In [1]: import numpy as np

In [2]: np.set_printoptions(precision=2, suppress=True, linewidth=200, floatmode="fixed")

In [3]: def rnd(a):
   ...:     return np.round(a, 2) + 0
   ...: 

In [4]: A2 = np.array([[-1, -2], [0, 3], [3, 2]])

In [5]: E = np.tile(A2, (2, 3))

In [6]: E
Out[6]: 
array([[-1, -2, -1, -2, -1, -2],
       [ 0,  3,  0,  3,  0,  3],
       [ 3,  2,  3,  2,  3,  2],
       [-1, -2, -1, -2, -1, -2],
       [ 0,  3,  0,  3,  0,  3],
       [ 3,  2,  3,  2,  3,  2]])

In [7]: (E - E.T) / 2
Out[7]: 
array([[ 0.00, -1.00, -2.00, -0.50, -0.50, -2.50],
       [ 1.00,  0.00, -1.00,  2.50, -1.50,  0.50],
       [ 2.00,  1.00,  0.00,  1.50,  1.50, -0.50],
       [ 0.50, -2.50, -1.50,  0.00, -2.00, -2.00],
       [ 0.50,  1.50, -1.50,  2.00,  0.00,  0.00],
       [ 2.50, -0.50,  0.50,  2.00,  0.00,  0.00]])

In [8]: np.allclose(E, E.T)
Out[8]: False

In [9]: (E + E.T) / 2
Out[9]: 
array([[-1.00, -1.00,  1.00, -1.50, -0.50,  0.50],
       [-1.00,  3.00,  1.00,  0.50,  1.50,  2.50],
       [ 1.00,  1.00,  3.00,  0.50,  1.50,  2.50],
       [-1.50,  0.50,  0.50, -2.00,  1.00,  0.00],
       [-0.50,  1.50,  1.50,  1.00,  0.00,  3.00],
       [ 0.50,  2.50,  2.50,  0.00,  3.00,  2.00]])

In [10]: rnd(np.linalg.det(E))
Out[10]: np.float64(0.0)

In [11]: E @ E
Out[11]: 
array([[-6, -9, -6, -9, -6, -9],
       [ 6,  9,  6,  9,  6,  9],
       [10, 15, 10, 15, 10, 15],
       [-6, -9, -6, -9, -6, -9],
       [ 6,  9,  6,  9,  6,  9],
       [10, 15, 10, 15, 10, 15]])

In [12]: rnd(np.abs(np.linalg.eigvals(E)).max())
Out[12]: np.float64(5.0)

In [13]: np.linalg.matrix_power(E, 2)
Out[13]: 
array([[-6, -9, -6, -9, -6, -9],
       [ 6,  9,  6,  9,  6,  9],
       [10, 15, 10, 15, 10, 15],
       [-6, -9, -6, -9, -6, -9],
       [ 6,  9,  6,  9,  6,  9],
       [10, 15, 10, 15, 10, 15]])

In [14]: rng = np.random.default_rng(7062)

In [15]: idx = rng.permutation(6)

In [16]: idx
Out[16]: array([3, 1, 2, 4, 5, 0])

In [17]: A2 = E[idx][:, idx]

In [18]: np.trace(A2)
Out[18]: np.int64(5)

In [19]: rnd(np.sort(np.abs(np.linalg.eigvals(A2))))
Out[19]: array([0.00, 0.00, 0.00, 0.00, 0.00, 5.00])

In [20]: A2
Out[20]: 
array([[-2, -2, -1, -1, -2, -1],
       [ 3,  3,  0,  0,  3,  0],
       [ 2,  2,  3,  3,  2,  3],
       [ 3,  3,  0,  0,  3,  0],
       [ 2,  2,  3,  3,  2,  3],
       [-2, -2, -1, -1, -2, -1]])

In [21]: np.allclose(A2, E)
Out[21]: False

In [22]: rnd(np.trace(np.linalg.pinv(E) @ E))
Out[22]: np.float64(2.0)

In [23]: np.linalg.lstsq(E[:-1].T, E[-1])[2]
Out[23]: np.int32(2)

In [24]: Uu, sigma, VT = np.linalg.svd(E)

In [25]: np.argmax(sigma[:-1] / (sigma[1:] + 1e-6)) + 1
Out[25]: np.int64(2)

In [26]: rnd(sigma)
Out[26]: array([11.55,  5.35,  0.00,  0.00,  0.00,  0.00])

In [27]: A2 = Uu[:, :2] @ np.diag(sigma[:2]) @ VT[:2]

In [28]: rnd(np.linalg.norm(E - A2) / np.linalg.norm(E))
Out[28]: np.float64(0.0)

In [29]: rnd(np.abs(E - A2).max())
Out[29]: np.float64(0.0)

In [30]: A = np.load("x.npy")

In [31]: A
Out[31]: 
array([[ 1.26, -1.57,  3.34, -3.58],
       [-2.54, -5.10, -0.38,  4.57],
       [-2.56, -2.06, -2.15,  4.71],
       [ 2.22,  0.11, -1.96, -6.10],
       [-1.55, -6.15,  7.23,  2.87],
       [ 5.72,  2.95,  3.02,  2.41],
       [ 3.73,  6.09, -5.14, -7.32],
       [ 4.78, -1.17, -1.27,  9.89],
       [ 5.84,  6.14,  2.81,  0.14],
       [ 1.35, -0.73,  1.94,  0.66],
       [ 1.77, -7.61, -0.65,  6.41],
       [ 1.38,  0.48, -2.21, -4.11],
       [ 1.19, -3.23,  3.44, -4.86]])

In [32]: x = np.array([1, 4, 3, 0])

In [33]: y = A @ x

In [34]: rnd(np.linalg.pinv(A) @ A)
Out[34]: 
array([[1.00, 0.00, 0.00, 0.00],
       [0.00, 1.00, 0.00, 0.00],
       [0.00, 0.00, 1.00, 0.00],
       [0.00, 0.00, 0.00, 1.00]])

In [35]: rnd(np.linalg.solve(A.T @ A, A.T @ y))
Out[35]: array([1.00, 4.00, 3.00, 0.00])

In [36]: y = y + 0.3 * rng.normal(size=13)

In [37]: rnd(y)
Out[37]: array([  5.19, -23.86, -17.28,  -3.34,  -4.11,  27.14,  12.76,  -3.92,  39.48,   3.60, -31.01,  -3.87,  -0.67])

In [38]: c, *_ = np.linalg.lstsq(A, y)

In [39]: c.round()
Out[39]: array([ 1.00,  4.00,  3.00, -0.00])

In [40]: rnd(c)
Out[40]: array([ 1.01,  4.03,  3.08, -0.01])

In [41]: rnd(A.T @ (y - A @ c))
Out[41]: array([0.00, 0.00, 0.00, 0.00])

In [42]: [round(float(np.linalg.norm(np.linalg.solve(A.T @ A + lam * np.eye(4), A.T @ y))), 2) for lam in (0, 1, 10, 100)]
Out[42]: [5.17, 5.13, 4.75, 2.99]
